>>> import numpy as np
>>> np.set_printoptions(suppress=True, linewidth=200)
>>> sig = 5 * 0.2 ** np.arange(5)
>>> q, _ = np.linalg.qr(np.array([[-0.3, -0.4, 0.9, 0.3, 0.8],
...     [-0.3, 0.4, 0.1, 0.1, 0.0],
...     [0.7, 0.1, -0.1, 2.0, 0.6],
...     [0.2, -0.9, -0.7, -1.5, 0.2],
...     [-0.3, -1.2, 0.6, 0.4, -0.6]]))
>>> rng = np.random.default_rng(30)
>>> F = rng.normal(size=(10, 5)) * sig @ q
>>> F.round(4)
array([[-3.043 ,  1.271 , -4.5209,  3.9968, -3.9101],
       [-3.4318,  2.6108, -7.2816,  6.9243, -4.575 ],
       [-0.051 , -0.1116,  0.0076, -0.2454, -0.2981],
       [-0.7172, -0.0224, -1.0756,  0.2077, -1.7296],
       [-0.087 ,  0.9022, -1.4544,  1.9908,  0.2609],
       [ 2.8005, -1.4685,  4.6215, -4.258 ,  3.5896],
       [ 0.8109, -0.5338,  1.7601, -1.4033,  1.4068],
       [-0.3281, -0.6196,  0.6081, -1.2612, -0.9984],
       [ 2.0161, -0.9986,  3.3542, -2.9815,  2.6731],
       [ 0.2239, -0.5642,  1.0677, -1.3306,  0.0601]])
>>> W2 = F[[0, 3]].astype(float)
>>> for _ in range(4):
...     lab = np.linalg.norm(F[:, None] - W2, axis=-1).argmin(axis=1)
...     W2 = np.array([F[lab == j].mean(axis=0) for j in range(2)])
... 
>>> lab
array([0, 0, 1, 1, 1, 1, 1, 1, 1, 1])
>>> np.round(W2[1] - W2[0], 4)
array([ 3.8209, -2.368 ,  7.0124, -6.6207,  4.8631])
>>> np.abs(W2[1] - W2[0]).argmax()
np.int64(2)
>>> np.bincount(lab)
array([2, 8])
>>> lab = F[:, 2] > np.median(F[:, 2])
>>> r0 = F[lab].mean(axis=0) - F[~lab].mean(axis=0)
>>> print(np.argsort(-np.abs(r0).round(6), kind="stable"))
[2 3 4 0 1]
>>> r0.round(4)
array([ 2.5707, -1.767 ,  5.1473, -4.8217,  3.3966])
>>> (((F - F.mean(axis=0)) @ r0 > 0) == lab).mean()
np.float64(0.9)
>>> G = np.cov(F, rowvar=False)
>>> np.round(np.median(F, axis=0), 4)
array([-0.069 , -0.3227,  0.3079, -0.7533, -0.119 ])
>>> np.round(F.std(axis=0), 4)
array([1.8428, 1.1566, 3.363 , 3.1633, 2.4726])
>>> print(np.round(np.linalg.eigvalsh(G)[::-1], 4) + 0)
[34.6586  1.0472  0.0317  0.0006  0.    ]
>>> other = F / np.linalg.norm(F, axis=1, keepdims=True)
>>> G = other @ other.T
>>> round(np.degrees(np.arccos(np.clip(G[1, 7], -1, 1))), 4)
np.float64(114.3756)
>>> print((G - 2 * np.eye(10)).round(6).argmax(axis=1))
[1 0 7 0 1 8 8 2 5 5]
>>> G[1].round(4)
array([ 0.9838,  1.    , -0.1057,  0.7617,  0.8257, -0.9935, -0.9894, -0.4127, -0.9913, -0.9083])
>>> K = np.load("block18.npy")
>>> K
array([[ 0.7   , -1.8   , -0.3   ,  0.    ,  0.7   ],
       [ 0.9   ,  0.6   ,  1.3   ,  0.9   , -1.3   ],
       [ 0.2   ,  0.9   ,  0.1   ,  0.8   , -0.3   ],
       [ 1.4   , -0.1   , -0.6   ,  0.    ,  0.8   ],
       [ 0.9634, -0.2244, -0.428 , -0.7135,  1.0275]])
>>> P = np.triu(np.array([[0, 3, 1, 3, 1],
...     [2, 1, 2, 2, 0],
...     [3, 0, 1, 3, 2],
...     [3, 2, 3, 0, 2],
...     [2, 2, 0, 1, 2]]), 1) + np.eye(5)
>>> other = P @ K @ np.linalg.inv(P)
>>> print(np.round(np.poly(other), 4))
[ 1.     -2.4275  2.5448  0.8143  3.7939 -1.0547]
>>> round(np.linalg.det(other), 4)
np.float64(1.0547)
>>> np.round(np.trace(other), 4), np.trace(K)
(np.float64(2.4275), np.float64(2.4275))
>>> other = np.array([[-2, 4], [-5, 0], [-5, -1], [-5, 2], [-4, -4]])
>>> np.round(np.einsum("ij,ij->i", F, F), 4)
array([ 62.5775, 140.4911,   0.1642,   4.7066,   6.9683,  62.3726,   7.9886,   3.4487,  32.3476,   3.2825])
>>> np.linalg.matrix_rank(F @ other)
np.int64(2)
>>> np.vstack([F, other.T]).shape
(12, 5)
>>> np.round(np.einsum("ij->j", F), 4)
array([-1.8067,  0.4653, -2.9132,  1.6397, -3.5208])
>>> W2 = np.array([[1, 2, 2, 1, 2], [1, 1, 2, 2, 2]])
>>> feats = np.repeat(W2, 16 // 2, axis=0)
>>> feats = feats + 0.05 * rng.normal(size=feats.shape)
>>> feats.round(4)
array([[1.0126, 2.0111, 1.9639, 1.0271, 2.029 ],
       [0.9759, 2.1271, 2.0083, 0.9358, 1.9214],
       [0.9575, 1.8905, 2.0203, 0.9468, 2.0194],
       [0.9312, 2.0112, 2.0538, 1.0293, 1.913 ],
       [1.0031, 1.9813, 2.0588, 1.0209, 2.0946],
       [1.0104, 1.9478, 1.9568, 1.0618, 1.9528],
       [1.0097, 2.1092, 2.0019, 0.9579, 2.0455],
       [1.0214, 1.9427, 2.0408, 1.0118, 2.0375],
       [0.9698, 1.0591, 1.9769, 2.0643, 1.9467],
       [1.0173, 1.0191, 1.9376, 1.9066, 1.9668],
       [0.9621, 0.969 , 1.9942, 2.1135, 2.0112],
       [1.083 , 1.0204, 2.0578, 2.0311, 2.0057],
       [1.0268, 1.1116, 1.9206, 2.015 , 2.0339],
       [0.9417, 1.0295, 2.0116, 2.0643, 2.0335],
       [1.0013, 1.0163, 1.8936, 2.1026, 2.0137],
       [0.9318, 0.952 , 1.9896, 1.9715, 2.009 ]])
>>> round(np.linalg.norm(feats, 2) / np.linalg.norm(feats), 4)
np.float64(0.9814)
>>> np.linalg.cond(feats) > 100
np.True_
>>> np.round(np.abs(np.linalg.svd(feats)[2][-1]), 4)
array([0.8222, 0.121 , 0.2503, 0.1045, 0.4856])
>>> np.argsort(-np.linalg.norm(feats, axis=0).round(6), kind="stable")[:3]
array([4, 2, 3])
>>> W0 = np.loadtxt("dump.csv", delimiter=",")
>>> W0
array([[ -2.,  -2.,   0.],
       [ -3.,  -5.,  -3.],
       [  0.,  -5.,  -3.],
       [ -2.,  -4.,  -5.],
       [  0.,  -2.,  -4.],
       [  1.,   0.,  -5.],
       [  3.,   0.,  -7.],
       [  5.,   3.,  -6.],
       [  8.,   6.,  -5.],
       [  6.,   3.,  -4.],
       [  6.,   6.,  -6.],
       [  6.,   4.,  -4.],
       [  8.,   3.,  -3.],
       [ 11.,   6.,  -4.],
       [ 13.,   6.,  -6.],
       [ 12.,   9.,  -4.],
       [ 15.,  12.,  -6.],
       [ 18.,   9.,  -9.],
       [ 20.,  12., -10.],
       [ 23.,  14.,  -9.],
       [ 24.,  16., -12.],
       [ 24.,  19., -10.],
       [ 24.,  22.,  -9.],
       [ 21.,  20.,  -8.]])
>>> other = np.array([[1, 0, 0], [2, 0, 2], [0, 0, 1]])
>>> np.vstack([W0, other.T]).shape
(27, 3)
>>> np.einsum("ij,ij->i", W0, W0)
array([   8.,   43.,   34.,   45.,   20.,   26.,   58.,   70.,  125.,   61.,  108.,   68.,   82.,  173.,  241.,  241.,  405.,  486.,  644.,  806.,  976., 1037., 1141.,  905.])
>>> other.T @ W0.T
array([[ -6., -13., -10., -10.,  -4.,   1.,   3.,  11.,  20.,  12.,  18.,  14.,  14.,  23.,  25.,  30.,  39.,  36.,  44.,  51.,  56.,  62.,  68.,  61.],
       [  0.,   0.,   0.,   0.,   0.,   0.,   0.,   0.,   0.,   0.,   0.,   0.,   0.,   0.,   0.,   0.,   0.,   0.,   0.,   0.,   0.,   0.,   0.,   0.],
       [ -4., -13., -13., -13.,  -8.,  -5.,  -7.,   0.,   7.,   2.,   6.,   4.,   3.,   8.,   6.,  14.,  18.,   9.,  14.,  19.,  20.,  28.,  35.,  32.]])
>>> W0 @ other
array([[ -6.,   0.,  -4.],
       [-13.,   0., -13.],
       [-10.,   0., -13.],
       [-10.,   0., -13.],
       [ -4.,   0.,  -8.],
       [  1.,   0.,  -5.],
       [  3.,   0.,  -7.],
       [ 11.,   0.,   0.],
       [ 20.,   0.,   7.],
       [ 12.,   0.,   2.],
       [ 18.,   0.,   6.],
       [ 14.,   0.,   4.],
       [ 14.,   0.,   3.],
       [ 23.,   0.,   8.],
       [ 25.,   0.,   6.],
       [ 30.,   0.,  14.],
       [ 39.,   0.,  18.],
       [ 36.,   0.,   9.],
       [ 44.,   0.,  14.],
       [ 51.,   0.,  19.],
       [ 56.,   0.,  20.],
       [ 62.,   0.,  28.],
       [ 68.,   0.,  35.],
       [ 61.,   0.,  32.]])
>>> Ac = W0 - W0.mean(axis=0)
>>> Uu, sig, Vt = np.linalg.svd(Ac, full_matrices=False)
>>> np.abs(Uu[:, 0]).argmax()
np.int64(22)
>>> np.linalg.matrix_rank(Ac)
np.int64(3)
>>> np.round(Vt[0] * np.sign(Vt[0, np.abs(Vt[0]).argmax()]), 4)
array([ 0.7465,  0.6371, -0.1921])
>>> (np.sign(Uu[:, 0]) == np.sign(Uu[0, 0])).astype(int)
array([1, 1, 1, 1, 1, 1, 1, 1, 1, 1, 1, 1, 1, 0, 0, 0, 0, 0, 0, 0, 0, 0, 0, 0])
>>> np.searchsorted(np.cumsum(sig ** 2) / (sig ** 2).sum(), 0.9) + 1
np.int64(1)
>>> sig.round(4)
array([58.7494,  9.2968,  6.4963])
>>> np.round((sig ** 2).sum() ** 2 / (sig ** 4).sum(), 4)
np.float64(1.0751)
>>> print(np.round(np.abs(Vt[-1]), 4))
[0.5315 0.3972 0.7482]
>>> np.round(sig ** 2 / (sig ** 2).sum(), 4)
array([0.9641, 0.0241, 0.0118])
>>> lab = W0[:, 1] > np.median(W0[:, 1])
>>> r0 = W0[lab].mean(axis=0) - W0[~lab].mean(axis=0)
>>> ((W0 - W0.mean(axis=0)) @ r0 > 0).astype(int)
array([0, 0, 0, 0, 0, 0, 0, 0, 0, 0, 0, 0, 0, 1, 1, 1, 1, 1, 1, 1, 1, 1, 1, 1])
>>> np.round((((W0 - W0.mean(axis=0)) @ r0 > 0) == lab).mean(), 4)
np.float64(0.9167)
>>> r0.round(4)
array([16.1111, 13.5111, -4.2222])
>>> x = np.array([5, -2, -9])
>>> np.einsum("ij,j->i", W0, x)
array([ -6.,  22.,  37.,  43.,  40.,  50.,  78.,  73.,  73.,  60.,  72.,  58.,  61.,  79., 107.,  78., 105., 153., 166., 168., 196., 172., 157., 137.])
>>> (W0 @ x).argmax()
np.int64(20)
>>> (W0 * x).sum(axis=1)
array([ -6.,  22.,  37.,  43.,  40.,  50.,  78.,  73.,  73.,  60.,  72.,  58.,  61.,  79., 107.,  78., 105., 153., 166., 168., 196., 172., 157., 137.])
>>> np.sign((W0 @ x).round(6))
array([-1.,  1.,  1.,  1.,  1.,  1.,  1.,  1.,  1.,  1.,  1.,  1.,  1.,  1.,  1.,  1.,  1.,  1.,  1.,  1.,  1.,  1.,  1.,  1.])
>>> W0 @ (2 * x)
array([-12.,  44.,  74.,  86.,  80., 100., 156., 146., 146., 120., 144., 116., 122., 158., 214., 156., 210., 306., 332., 336., 392., 344., 314., 274.])
